$ ipython --no-banner

In [1]: import numpy as np

In [2]: np.set_printoptions(precision=3, suppress=True, linewidth=120, floatmode="fixed")

In [3]: rng = np.random.default_rng(78980)

In [4]: E = np.eye(4, dtype=int)[rng.permutation(4)]

In [5]: E
Out[5]: 
array([[0, 0, 0, 1],
       [1, 0, 0, 0],
       [0, 1, 0, 0],
       [0, 0, 1, 0]])

In [6]: r0 = np.array([0, -2])

In [7]: np.polyval(r0, E[2])
Out[7]: array([-2, -2, -2, -2])

In [8]: np.cross(E[2, :3], E[1, :3])
Out[8]: array([ 0,  0, -1])

In [9]: np.array([np.convolve(row, r0, "same") for row in E])
Out[9]: 
array([[ 0,  0,  0,  0],
       [ 0, -2,  0,  0],
       [ 0,  0, -2,  0],
       [ 0,  0,  0, -2]])

In [10]: r0, g = E[0], E[2]

In [11]: r0 @ r0
Out[11]: np.int64(1)

In [12]: p = (r0 @ g) / (r0 @ r0) * r0

In [13]: g - p
Out[13]: array([0.000, 1.000, 0.000, 0.000])

In [14]: np.round(np.linalg.det(2 * E), 3), round(float(np.linalg.det(E)), 3)
Out[14]: (np.float64(-16.0), -1.0)

In [15]: np.round(np.poly(E), 3) + 0
Out[15]: array([ 1.000,  0.000,  0.000,  0.000, -1.000])

In [16]: np.einsum("ii->", E)
Out[16]: np.int64(0)

In [17]: np.einsum("ij,ji->", E, E)
Out[17]: np.int64(0)

In [18]: np.round(np.linalg.det(E[::-1]), 3)
Out[18]: np.float64(-1.0)

In [19]: np.kron(np.eye(2, dtype=int), E)
Out[19]: 
array([[0, 0, 0, 1, 0, 0, 0, 0],
       [1, 0, 0, 0, 0, 0, 0, 0],
       [0, 1, 0, 0, 0, 0, 0, 0],
       [0, 0, 1, 0, 0, 0, 0, 0],
       [0, 0, 0, 0, 0, 0, 0, 1],
       [0, 0, 0, 0, 1, 0, 0, 0],
       [0, 0, 0, 0, 0, 1, 0, 0],
       [0, 0, 0, 0, 0, 0, 1, 0]])
